$ python3 -q
>>> import numpy as np
>>> import numpy.linalg as la
>>> np.set_printoptions(precision=2, suppress=True, linewidth=120, floatmode="fixed")
>>> data = np.load("layer2.npy")
>>> data
array([[-2,  1,  3,  0],
       [-2, -2,  3, -3],
       [ 2,  1, -3,  3],
       [ 0,  3,  3,  0]])
>>> x0 = np.array([4, 2, -1, -5])
>>> target = data @ x0
>>> target
array([-9,  0, -2,  3])
>>> np.round(la.solve(data.T, data[1]), 2) + 0
array([0.00, 1.00, 0.00, 0.00])
>>> la.solve(data, target)
array([ 4.00,  2.00, -1.00, -5.00])
>>> la.solve(data, -2 * target)
array([-8.00, -4.00,  2.00, 10.00])
>>> la.solve(data, data[:, 3])
array([-0.00, -0.00,  0.00,  1.00])
>>> data.ravel(order="F")
array([-2, -2,  2,  0,  1, -2,  1,  3,  3,  3, -3,  3,  0, -3,  3,  0])
>>> data.reshape(2, -1)
array([[-2,  1,  3,  0, -2, -2,  3, -3],
       [ 2,  1, -3,  3,  0,  3,  3,  0]])
>>> blk = data.reshape(4, 2, -1)
>>> blk[:, 0]
array([[-2,  1],
       [-2, -2],
       [ 2,  1],
       [ 0,  3]])
>>> blk.transpose(1, 0, 2)
array([[[-2,  1],
        [-2, -2],
        [ 2,  1],
        [ 0,  3]],

       [[ 3,  0],
        [ 3, -3],
        [-3,  3],
        [ 3,  0]]])
>>> np.swapaxes(blk, 1, 2)[2]
array([[ 2, -3],
       [ 1,  3]])
>>> Q, r_ = la.qr(data)
>>> np.allclose(r_.T @ r_, data.T @ data)
True
>>> round(abs(r_[0, 0]), 2), round(float(la.norm(data[:, 0])), 2)
(np.float64(3.46), 3.46)
>>> np.abs(np.diag(r_))
array([3.46, 3.70, 1.75, 0.80])
>>> np.round(Q @ r_, 2) + 0
array([[-2.00,  1.00,  3.00,  0.00],
       [-2.00, -2.00,  3.00, -3.00],
       [ 2.00,  1.00, -3.00,  3.00],
       [ 0.00,  3.00,  3.00,  0.00]])
>>> Q.round(2) + 0
array([[-0.58,  0.45, -0.63,  0.27],
       [-0.58, -0.36,  0.50,  0.53],
       [ 0.58,  0.09, -0.13,  0.80],
       [ 0.00,  0.81,  0.58,  0.00]])
>>> np.round(la.det(data[::-1]), 2)
np.float64(-18.0)
>>> np.einsum("ij,ji->", data, data)
np.int64(31)
>>> round(float(la.eigvals(data).sum().real), 2)
-7.0
>>> np.kron(np.eye(2, dtype=int), data)
array([[-2,  1,  3,  0,  0,  0,  0,  0],
       [-2, -2,  3, -3,  0,  0,  0,  0],
       [ 2,  1, -3,  3,  0,  0,  0,  0],
       [ 0,  3,  3,  0,  0,  0,  0,  0],
       [ 0,  0,  0,  0, -2,  1,  3,  0],
       [ 0,  0,  0,  0, -2, -2,  3, -3],
       [ 0,  0,  0,  0,  2,  1, -3,  3],
       [ 0,  0,  0,  0,  0,  3,  3,  0]])
>>> la.eigvals(data)
array([-4.97+0.00j, -1.63+0.53j, -1.63-0.53j,  1.23+0.00j])
>>> W0 = np.load("sample2.npy")
>>> W0
array([[0, 0, 0, 0],
       [0, 1, 0, 0],
       [0, 0, 0, 1],
       [2, 0, 0, 0]])
>>> r = la.matrix_rank(W0)
>>> r
np.int64(3)
>>> null = la.svd(W0)[2][r:].T
>>> [int(la.matrix_rank(W0[:i])) for i in range(1, len(W0) + 1)]
[0, 1, 2, 3]
>>> np.allclose(W0 @ null, 0)
True
>>> null[:, 0] / null[np.abs(null[:, 0]).round(6).argmax(), 0]
array([-0.00, -0.00,  1.00, -0.00])
>>> null @ null.T
array([[0.00, 0.00, 0.00, 0.00],
       [0.00, 0.00, 0.00, 0.00],
       [0.00, 0.00, 1.00, 0.00],
       [0.00, 0.00, 0.00, 0.00]])
>>> round(la.det(W0.T), 2)
np.float64(0.0)
>>> np.poly(W0)
array([ 1.00, -1.00,  0.00,  0.00,  0.00])
>>> round(la.det(2 * W0), 2), round(la.det(W0), 2)
(np.float64(0.0), np.float64(0.0))
>>> W0[:, 1] @ W0[:, 2]
np.int64(0)
>>> la.svd(W0, compute_uv=False)
array([2.00, 1.00, 1.00, 0.00])
>>> np.abs(np.diag(la.qr(W0)[1])) > 1e-9
array([ True,  True, False, False])
>>> la.lstsq(W0[:-1].T, W0[-1])[2]
np.int32(2)
>>> np.unique(W0.round(6), axis=0).shape
(4, 4)
>>> f = np.array([3, 3, -2])
>>> K = 4 * np.eye(3) + np.outer(f, f)
>>> K
array([[13.00,  9.00, -6.00],
       [ 9.00, 13.00, -6.00],
       [-6.00, -6.00,  8.00]])
>>> ev, evecs = la.eig(K)
>>> np.round(K @ evecs[:, 0] - ev[0] * evecs[:, 0], 2) + 0
array([0.00, 0.00, 0.00])
>>> Y = K / la.norm(K, axis=1, keepdims=True)
>>> gram = Y @ Y.T
>>> gram
array([[ 1.00,  0.94, -0.91],
       [ 0.94,  1.00, -0.91],
       [-0.91, -0.91,  1.00]])
>>> (np.abs(gram) > 0.9).astype(int)
array([[1, 1, 1],
       [1, 1, 1],
       [1, 1, 1]])
>>> np.argwhere(np.triu(np.abs(gram) > 0.95, 1))
array([], shape=(0, 2), dtype=int64)
>>> (gram - 2 * np.eye(3)).round(6).argmax(axis=1)
array([1, 0, 0])
>>> L = la.cholesky(K)
>>> K / np.sqrt(np.outer(np.diag(K), np.diag(K)))
array([[ 1.00,  0.69, -0.59],
       [ 0.69,  1.00, -0.59],
       [-0.59, -0.59,  1.00]])
>>> L
array([[ 3.61,  0.00,  0.00],
       [ 2.50,  2.60,  0.00],
       [-1.66, -0.71,  2.17]])
>>> round(float(np.prod(np.diag(L)) ** 2), 2), np.round(la.det(K), 2)
(416.0, np.float64(416.0))
>>> L @ L.T
array([[13.00,  9.00, -6.00],
       [ 9.00, 13.00, -6.00],
       [-6.00, -6.00,  8.00]])
>>> la.eigvalsh(K).min() > 0
np.True_
